$ python3 -q
>>> import numpy as np
>>> np.set_printoptions(precision=2, suppress=True, linewidth=140)
>>> def rnd(a):
...     return np.round(a, 2) + 0
... 
>>> E = np.loadtxt("case5.csv", delimiter=",")
>>> rnd(E)
array([[0.26, 0.31, 0.31],
       [0.31, 0.37, 0.37],
       [0.31, 0.37, 0.37]])
>>> rnd(np.linalg.norm(E, 2) / np.linalg.norm(E))
np.float64(1.0)
>>> np.linalg.cond(E) > 100
np.True_
>>> [round(float(x), 2) for x in np.linalg.svd(E, compute_uv=False)[:3]]
[1.0, 0.0, 0.0]
>>> np.argsort(-np.linalg.norm(E, axis=0).round(6), kind="stable")[:3]
array([1, 2, 0])
>>> vec = np.array([3, 0, -1])
>>> np.trace(E)
np.float64(1.0)
>>> evals, evecs = np.linalg.eigh(E)
>>> rnd(np.linalg.eigvalsh(E + 5 * np.eye(3)))
array([5., 5., 6.])
>>> np.abs(evecs[:, -1]).round(6).argmax()
np.int64(1)
>>> m1 = np.loadtxt("x.csv", delimiter=",")
>>> rnd(m1)
array([[ -1.35,   0.86, -13.33,  -0.5 ],
       [ -1.24,   1.  , -11.73,  -0.62],
       [ -1.18,   1.06, -10.84,  -0.68],
       [ -1.02,   1.18,  -6.61,  -0.93],
       [ -1.  ,   1.05,  -4.45,  -1.  ],
       [ -1.  ,   0.92,  -3.41,  -0.99],
       [ -0.98,   0.65,  -2.14,  -0.92],
       [ -0.92,   0.46,  -1.5 ,  -0.81],
       [ -0.86,   0.35,  -1.19,  -0.73],
       [ -0.63,   0.14,  -0.61,  -0.49],
       [ -0.55,   0.1 ,  -0.49,  -0.41],
       [ -0.38,   0.04,  -0.3 ,  -0.27],
       [ -0.28,   0.02,  -0.21,  -0.2 ],
       [  1.33,   0.25,   0.72,   0.76],
       [  5.33,   2.06,   2.93,   2.42],
       [  5.88,   2.36,   3.27,   2.62],
       [  5.97,   2.41,   3.33,   2.65],
       [ 11.17,   5.58,   6.99,   4.29],
       [ 14.48,   7.78,   9.63,   5.21],
       [ 16.37,   9.07,  11.21,   5.71],
       [ 18.3 ,  10.42,  12.89,   6.2 ]])
>>> rank = np.linalg.matrix_rank(m1)
>>> rank
np.int64(3)
>>> ns = np.linalg.svd(m1)[2][rank:].T
>>> np.allclose(m1 @ ns, 0)
True
>>> rnd(m1 @ ns)
array([[0.],
       [0.],
       [0.],
       [0.],
       [0.],
       [0.],
       [0.],
       [0.],
       [0.],
       [0.],
       [0.],
       [0.],
       [0.],
       [0.],
       [0.],
       [0.],
       [0.],
       [0.],
       [0.],
       [0.],
       [0.]])
>>> [int(np.linalg.matrix_rank(m1[:, :j + 1])) for j in range(4)]
[1, 2, 3, 3]
>>> rnd(ns[:, 0] / ns[np.abs(ns[:, 0]).round(6).argmax(), 0])
array([-0.71,  0.57,  0.07,  1.  ])
>>> ns.shape
(4, 1)
>>> X = np.array([[1, 9, 4, 7, -3],
...     [-8, 1, 7, -3, -4],
...     [-9, -8, 5, -1, 4],
...     [-9, 5, -5, 0, 0],
...     [-4, 5, -7, -4, -3]])
>>> X
array([[ 1,  9,  4,  7, -3],
       [-8,  1,  7, -3, -4],
       [-9, -8,  5, -1,  4],
       [-9,  5, -5,  0,  0],
       [-4,  5, -7, -4, -3]])
>>> rnd(np.linalg.eigvals(X))
array([ 2.93+13.54j,  2.93-13.54j, -0.78 +9.j  , -0.78 -9.j  , -0.28 +0.j  ])
>>> np.kron(np.eye(2, dtype=int), X)
array([[ 1,  9,  4,  7, -3,  0,  0,  0,  0,  0],
       [-8,  1,  7, -3, -4,  0,  0,  0,  0,  0],
       [-9, -8,  5, -1,  4,  0,  0,  0,  0,  0],
       [-9,  5, -5,  0,  0,  0,  0,  0,  0,  0],
       [-4,  5, -7, -4, -3,  0,  0,  0,  0,  0],
       [ 0,  0,  0,  0,  0,  1,  9,  4,  7, -3],
       [ 0,  0,  0,  0,  0, -8,  1,  7, -3, -4],
       [ 0,  0,  0,  0,  0, -9, -8,  5, -1,  4],
       [ 0,  0,  0,  0,  0, -9,  5, -5,  0,  0],
       [ 0,  0,  0,  0,  0, -4,  5, -7, -4, -3]])
>>> np.einsum("ij,ji->", X, X)
np.int64(-510)
>>> rnd(np.poly(X))
array([    1.,    -4.,   263.,  -102., 15598.,  4418.])
>>> other = X[0, 0] * X[1:] - np.outer(X[1:, 0], X[0])
>>> other
array([[  0,  73,  39,  53, -28],
       [  0,  73,  41,  62, -23],
       [  0,  86,  31,  63, -27],
       [  0,  41,   9,  24, -15]])
>>> np.linalg.matrix_rank(other), np.linalg.matrix_rank(X)
(np.int64(4), np.int64(5))
>>> X[:, 0] / X[0, 0]
array([ 1., -8., -9., -9., -4.])
>>> np.flatnonzero(~other.round(6).any(axis=1))
array([], dtype=int64)
>>> U, sig, Vt = np.linalg.svd(X)
>>> rnd(sig)
array([16.85, 15.44, 12.65,  6.75,  0.2 ])
>>> other = U[:, :4] @ np.diag(sig[:4]) @ Vt[:4]
>>> np.linalg.matrix_rank(X, rtol=0.05)
np.int64(4)
>>> rnd(np.linalg.norm(X - other) / np.linalg.norm(X))
np.float64(0.01)
>>> rnd(np.linalg.norm(X - other, 2)), rnd(sig[4])
(np.float64(0.2), np.float64(0.2))
>>> rng = np.random.default_rng(715068)
>>> z = rng.permutation(5)
>>> z
array([1, 3, 0, 4, 2])
>>> other = X[z][:, z]
>>> other
array([[ 1, -3, -8, -4,  7],
       [ 5,  0, -9,  0, -5],
       [ 9,  7,  1, -3,  4],
       [ 5, -4, -4, -3, -7],
       [-8, -1, -9,  4,  5]])
>>> rnd(np.linalg.det(other)), rnd(np.linalg.det(X[z]))
(np.float64(-4418.0), np.float64(-4418.0))
>>> np.allclose(other, X)
False
>>> arr = np.array([[1, -3, 9, -27],
...     [1, -2, 4, -8],
...     [1, -1, 1, -1],
...     [1, 0, 0, 0],
...     [1, 1, 1, 1]])
>>> # row 0 is much longer than the rest
>>> other = arr + rng.integers(-2, 3, (5, 1)) @ rng.integers(-2, 3, (1, 4))
>>> other
array([[  1,  -5,   9, -31],
       [  1,  -1,   4,  -6],
       [  1,  -3,   1,  -5],
       [  1,   0,   0,   0],
       [  1,   0,   1,  -1]])
>>> np.abs(other - arr).sum(axis=1)
array([6, 3, 6, 0, 3])
>>> rnd(np.linalg.svd(other - arr, compute_uv=False))
array([7.07, 0.  , 0.  , 0.  ])
>>> vec = np.array([1, -1, -2, -2])
>>> (m1 @ vec).argmax()
np.int64(0)
>>> hat = arr @ np.linalg.solve(arr.T @ arr, arr.T)
>>> rnd(np.diag(hat))
array([0.99, 0.77, 0.49, 0.77, 0.99])
>>> rnd(hat)
array([[ 0.99,  0.06, -0.09,  0.06, -0.01],
       [ 0.06,  0.77,  0.34, -0.23,  0.06],
       [-0.09,  0.34,  0.49,  0.34, -0.09],
       [ 0.06, -0.23,  0.34,  0.77,  0.06],
       [-0.01,  0.06, -0.09,  0.06,  0.99]])
>>> np.allclose(hat @ hat, hat)
True
>>> rnd((np.eye(5) - hat) @ arr)
array([[0., 0., 0., 0.],
       [0., 0., 0., 0.],
       [0., 0., 0., 0.],
       [0., 0., 0., 0.],
       [0., 0., 0., 0.]])
>>> A = np.load("a.npy")
>>> A
array([[ 1,  1, -2,  2,  2, -4],
       [-1, -1, -1, -2, -2, -2],
       [ 1,  1,  2,  2,  2,  4],
       [ 3,  3, -6, -1, -1,  2],
       [-3, -3, -3,  1,  1,  1],
       [ 3,  3,  6, -1, -1, -2]])
>>> rnd(A @ np.linalg.pinv(A) @ A)
array([[ 1.,  1., -2.,  2.,  2., -4.],
       [-1., -1., -1., -2., -2., -2.],
       [ 1.,  1.,  2.,  2.,  2.,  4.],
       [ 3.,  3., -6., -1., -1.,  2.],
       [-3., -3., -3.,  1.,  1.,  1.],
       [ 3.,  3.,  6., -1., -1., -2.]])
>>> np.allclose(A[:-1].T @ np.linalg.lstsq(A[:-1].T, A[-1])[0], A[-1])
True
>>> np.abs(A).max()
np.int64(6)
>>> rnd(np.linalg.norm(A))
np.float64(15.0)
>>> rnd(np.linalg.svd(A, compute_uv=False))
array([9.87, 7.45, 6.78, 5.11, 0.  , 0.  ])
>>> A.sum(axis=0)
array([ 4,  4, -4,  1,  1, -1])
>>> np.linalg.rank(A)
Traceback (most recent call last):
  File "<python-input-69>", line 1, in <module>
    np.linalg.rank(A)
    ^^^^^^^^^^^^^^
AttributeError: module 'numpy.linalg' has no attribute 'rank'
>>> np.linalg.matrix_rank(A)
np.int64(4)
>>> A.sum(axis=1)
array([ 0, -9, 12,  0, -6,  8])
>>> np.diff(A, axis=0)
array([[-2, -2,  1, -4, -4,  2],
       [ 2,  2,  3,  4,  4,  6],
       [ 2,  2, -8, -3, -3, -2],
       [-6, -6,  3,  2,  2, -1],
       [ 6,  6,  9, -2, -2, -3]])
>>> M = np.loadtxt("data.csv", delimiter=",")
>>> M
array([[-1.98, -3.  ,  6.  , -9.  , -1.  ],
       [ 8.  ,  1.02,  2.  , -5.  , -7.  ],
       [ 1.  , -3.  , -1.98, -5.  , -1.  ],
       [-5.  ,  5.  ,  8.  ,  4.02,  3.  ],
       [-2.  , -3.  ,  6.  , -9.  , -0.98]])
>>> W1 = np.array([[2, -2, -1], [-2, 0, 2], [1, 1, -2], [0, 2, 0], [-2, 2, 0]])
>>> c = np.array([2, 0, 6])
>>> H = np.maximum(M @ W1 + c, 0)
>>> np.linalg.matrix_rank(H)
np.int64(3)
>>> H
array([[12.04,  0.  ,  0.  ],
       [31.96,  0.  ,  0.  ],
       [10.02,  0.  ,  2.96],
       [ 0.  , 32.04,  5.  ],
       [11.96,  0.  ,  0.  ]])
>>> (H > 0).mean(axis=0)
array([0.8, 0.2, 0.4])
>>> (H > 0).astype(int)
array([[1, 0, 0],
       [1, 0, 0],
       [1, 0, 1],
       [0, 1, 1],
       [1, 0, 0]])
>>> basis = np.array([[1, 3], [2, 2], [3, 3]])
>>> H @ basis
array([[12.04, 36.12],
       [31.96, 95.88],
       [18.9 , 38.94],
       [79.08, 79.08],
       [11.96, 35.88]])
>>> feats = np.load("w.npy")
>>> feats
array([[ 1,  0,  0,  0,  0],
       [ 0,  1,  1,  2, -1],
       [ 0,  1, -1, -1, -2],
       [ 0,  0, -1, -1, -2],
       [ 0, -2,  0,  2,  0]])
>>> # 2 groups of indices that never mix
>>> q, evecs = np.linalg.qr(feats[:, :2])[0], np.linalg.qr(feats[:, 2:])[0]
>>> sig = np.linalg.svd(q.T @ evecs, compute_uv=False)
>>> rnd(sig)
array([0.96, 0.  ])
>>> rnd(np.linalg.norm(q @ q.T - evecs @ evecs.T, 2))
np.float64(1.0)
>>> data = np.load("mat.npy")
>>> data
array([[ 3,  0,  2,  2],
       [ 6,  0,  2,  7],
       [ 8,  1,  7, 10],
       [ 8,  5,  9, 11],
       [11,  5, 12, 12],
       [13, 10, 16, 15],
       [15, 13, 21, 16],
       [18, 17, 24, 19],
       [18, 19, 29, 20],
       [19, 23, 29, 20],
       [20, 26, 34, 25],
       [21, 28, 36, 27],
       [26, 33, 39, 30],
       [28, 33, 39, 30],
       [30, 37, 44, 33],
       [31, 41, 45, 33],
       [33, 43, 47, 33],
       [37, 45, 47, 36],
       [40, 45, 50, 41],
       [41, 48, 55, 45],
       [45, 52, 56, 50],
       [45, 57, 57, 54],
       [48, 62, 61, 58],
       [53, 66, 63, 58],
       [55, 70, 66, 60],
       [59, 75, 69, 61],
       [63, 78, 71, 61],
       [64, 81, 73, 61],
       [67, 81, 74, 63],
       [68, 86, 78, 67],
       [68, 86, 82, 69]])
>>> z = data[:, 2] > np.median(data[:, 2])
>>> f = data[z].mean(axis=0) - data[~z].mean(axis=0)
>>> ((data - data.mean(axis=0)) @ f > 0).astype(int)
array([0, 0, 0, 0, 0, 0, 0, 0, 0, 0, 0, 0, 0, 0, 0, 0, 1, 1, 1, 1, 1, 1, 1, 1, 1, 1, 1, 1, 1, 1, 1])
>>> z.astype(int)
array([0, 0, 0, 0, 0, 0, 0, 0, 0, 0, 0, 0, 0, 0, 0, 0, 1, 1, 1, 1, 1, 1, 1, 1, 1, 1, 1, 1, 1, 1, 1])
>>> rnd(f)
array([35.21, 46.81, 39.02, 35.09])
